% python3 -q
>>> import numpy as np
>>> np.set_printoptions(precision=2, suppress=True, linewidth=140)
>>> def rd(a):
...     return np.round(a, 2) + 0
... 
>>> X = np.load("dump.npy")
>>> X
array([[  0,   4,   3,   0,   5,   5,   3,   2],
       [  0,   0,   0,   0,   0,   0,   0,   0],
       [  0,   8,   6,   0,  10,  10,   6,   4],
       [  0,   4,   3,   0,   5,   5,   3,   2],
       [  0,  12,   9,   0,  15,  15,   9,   6],
       [  0,   0,   0,   0,   0,   0,   0,   0],
       [  0,   4,   3,   0,   5,   5,   3,   2],
       [  0,  12,   9,   0,  15,  15,   9,   6],
       [  0,  -4,  -3,   0,  -5,  -5,  -3,  -2],
       [  0,   4,   3,   0,   5,   5,   3,   2],
       [  0,   8,   6,   0,  10,  10,   6,   4],
       [  0,  -8,  -6,   0, -10, -10,  -6,  -4],
       [  0,   0,   0,   0,   0,   0,   0,   0],
       [  0,   8,   6,   0,  10,  10,   6,   4],
       [  0,   4,   3,   0,   5,   5,   3,   2]])
>>> Uu, sigma, vt = np.linalg.svd(X)
>>> np.argmax(sigma[:-1] / (sigma[1:] + 1e-6)) + 1
np.int64(1)
>>> B = Uu[:, :1] @ np.diag(sigma[:1]) @ vt[:1]
>>> np.linalg.matrix_rank(B)
np.int64(1)
>>> rd(np.linalg.norm(X - B, 2)), rd(sigma[1])
(np.float64(0.0), np.float64(0.0))
>>> np.linalg.matrix_rank(X, rtol=0.05)
np.int64(1)
>>> ang = np.radians(30)
>>> r_ = np.eye(8)
>>> r_[0, 0] = r_[7, 7] = np.cos(ang)
>>> r_[0, 7], r_[7, 0] = -np.sin(ang), np.sin(ang)
>>> rd(r_)
array([[ 0.87,  0.  ,  0.  ,  0.  ,  0.  ,  0.  ,  0.  , -0.5 ],
       [ 0.  ,  1.  ,  0.  ,  0.  ,  0.  ,  0.  ,  0.  ,  0.  ],
       [ 0.  ,  0.  ,  1.  ,  0.  ,  0.  ,  0.  ,  0.  ,  0.  ],
       [ 0.  ,  0.  ,  0.  ,  1.  ,  0.  ,  0.  ,  0.  ,  0.  ],
       [ 0.  ,  0.  ,  0.  ,  0.  ,  1.  ,  0.  ,  0.  ,  0.  ],
       [ 0.  ,  0.  ,  0.  ,  0.  ,  0.  ,  1.  ,  0.  ,  0.  ],
       [ 0.  ,  0.  ,  0.  ,  0.  ,  0.  ,  0.  ,  1.  ,  0.  ],
       [ 0.5 ,  0.  ,  0.  ,  0.  ,  0.  ,  0.  ,  0.  ,  0.87]])
>>> B = X @ r_.T
>>> rd(np.linalg.det(r_)), rd(np.trace(r_))
(np.float64(1.0), np.float64(7.73))
>>> rd(B)
array([[ -1.  ,   4.  ,   3.  ,   0.  ,   5.  ,   5.  ,   3.  ,   1.73],
       [  0.  ,   0.  ,   0.  ,   0.  ,   0.  ,   0.  ,   0.  ,   0.  ],
       [ -2.  ,   8.  ,   6.  ,   0.  ,  10.  ,  10.  ,   6.  ,   3.46],
       [ -1.  ,   4.  ,   3.  ,   0.  ,   5.  ,   5.  ,   3.  ,   1.73],
       [ -3.  ,  12.  ,   9.  ,   0.  ,  15.  ,  15.  ,   9.  ,   5.2 ],
       [  0.  ,   0.  ,   0.  ,   0.  ,   0.  ,   0.  ,   0.  ,   0.  ],
       [ -1.  ,   4.  ,   3.  ,   0.  ,   5.  ,   5.  ,   3.  ,   1.73],
       [ -3.  ,  12.  ,   9.  ,   0.  ,  15.  ,  15.  ,   9.  ,   5.2 ],
       [  1.  ,  -4.  ,  -3.  ,   0.  ,  -5.  ,  -5.  ,  -3.  ,  -1.73],
       [ -1.  ,   4.  ,   3.  ,   0.  ,   5.  ,   5.  ,   3.  ,   1.73],
       [ -2.  ,   8.  ,   6.  ,   0.  ,  10.  ,  10.  ,   6.  ,   3.46],
       [  2.  ,  -8.  ,  -6.  ,   0.  , -10.  , -10.  ,  -6.  ,  -3.46],
       [  0.  ,   0.  ,   0.  ,   0.  ,   0.  ,   0.  ,   0.  ,   0.  ],
       [ -2.  ,   8.  ,   6.  ,   0.  ,  10.  ,  10.  ,   6.  ,   3.46],
       [ -1.  ,   4.  ,   3.  ,   0.  ,   5.  ,   5.  ,   3.  ,   1.73]])
>>> np.argsort(-np.linalg.norm(X, axis=0).round(6), kind="stable")[:3]
array([4, 5, 1])
>>> [round(float(x), 2) for x in np.linalg.svd(X, compute_uv=False)[:3]]
[59.33, 0.0, 0.0]
>>> r = np.linalg.matrix_rank(X)
>>> r
np.int64(1)
>>> null = np.linalg.svd(X)[2][r:].T
>>> [int(np.linalg.matrix_rank(X[:i])) for i in range(1, len(X) + 1)]
[1, 1, 1, 1, 1, 1, 1, 1, 1, 1, 1, 1, 1, 1, 1]
>>> M = np.load("x.npy")
>>> M
array([[ 1, -1,  1, -1,  1, -1,  1, -1],
       [ 1, -1, -1,  1, -1,  1,  1, -1],
       [ 1,  1, -1, -1,  1,  1, -1, -1],
       [ 1,  1,  1,  1,  1,  1,  1,  1],
       [ 1,  1,  1,  1, -1, -1, -1, -1]])
>>> B = np.array([[3, 1, 2],
...     [4, 0, 1],
...     [4, 4, 1],
...     [5, 1, 4],
...     [4, 2, 2],
...     [0, 4, 5],
...     [0, 3, 4],
...     [5, 5, 5]])
>>> B.T @ M.T
array([[-3, -9, -3, 25,  7],
       [ 0, -2, -6, 20, -8],
       [-6,  6, -4, 24, -8]])
>>> M @ B
array([[-3,  0, -6],
       [-9, -2,  6],
       [-3, -6, -4],
       [25, 20, 24],
       [ 7, -8, -8]])
>>> np.einsum("ij,ij->i", M, M)
array([8, 8, 8, 8, 8])
>>> np.linalg.matrix_rank(M @ B)
np.int64(3)
>>> np.einsum("ij->j", M)
array([ 5,  1,  1,  1,  1,  1,  1, -3])
>>> np.linalg.matrix_rank(np.vstack([M, B.T]))
np.int64(8)
>>> np.einsum("ik,kj->ji", M, B)
array([[-3, -9, -3, 25,  7],
       [ 0, -2, -6, 20, -8],
       [-6,  6, -4, 24, -8]])
>>> K = np.array([[-1, -2, 2, 1, 1, 0, 2, -2, 2],
...     [0, -1, 2, 0, -2, 1, 2, -1, 2],
...     [2, 0, -1, 0, 0, -1, 2, 1, 2],
...     [1, 0, 2, 2, 2, 0, 0, -1, 2],
...     [2, 0, 0, 1, 0, -2, 1, -1, -1],
...     [2, 1, -2, 0, 1, -2, 0, 2, 1],
...     [1, 0, -2, 2, -1, 2, -2, -2, -2]])
>>> K[:, 3] = 5 * K[:, 1]
>>> K
array([[ -1,  -2,   2, -10,   1,   0,   2,  -2,   2],
       [  0,  -1,   2,  -5,  -2,   1,   2,  -1,   2],
       [  2,   0,  -1,   0,   0,  -1,   2,   1,   2],
       [  1,   0,   2,   0,   2,   0,   0,  -1,   2],
       [  2,   0,   0,   0,   0,  -2,   1,  -1,  -1],
       [  2,   1,  -2,   5,   1,  -2,   0,   2,   1],
       [  1,   0,  -2,   0,  -1,   2,  -2,  -2,  -2]])
>>> B = K / np.linalg.norm(K, axis=1, keepdims=True)
>>> G = B @ B.T
>>> rd(np.linalg.norm(B, axis=1))
array([1., 1., 1., 1., 1., 1., 1.])
>>> (np.abs(G) > 0.9).astype(int)
array([[1, 0, 0, 0, 0, 0, 0],
       [0, 1, 0, 0, 0, 0, 0],
       [0, 0, 1, 0, 0, 0, 0],
       [0, 0, 0, 1, 0, 0, 0],
       [0, 0, 0, 0, 1, 0, 0],
       [0, 0, 0, 0, 0, 1, 0],
       [0, 0, 0, 0, 0, 0, 1]])
>>> rd(np.degrees(np.arccos(np.clip(G[2, 0], -1, 1))))
np.float64(87.32)
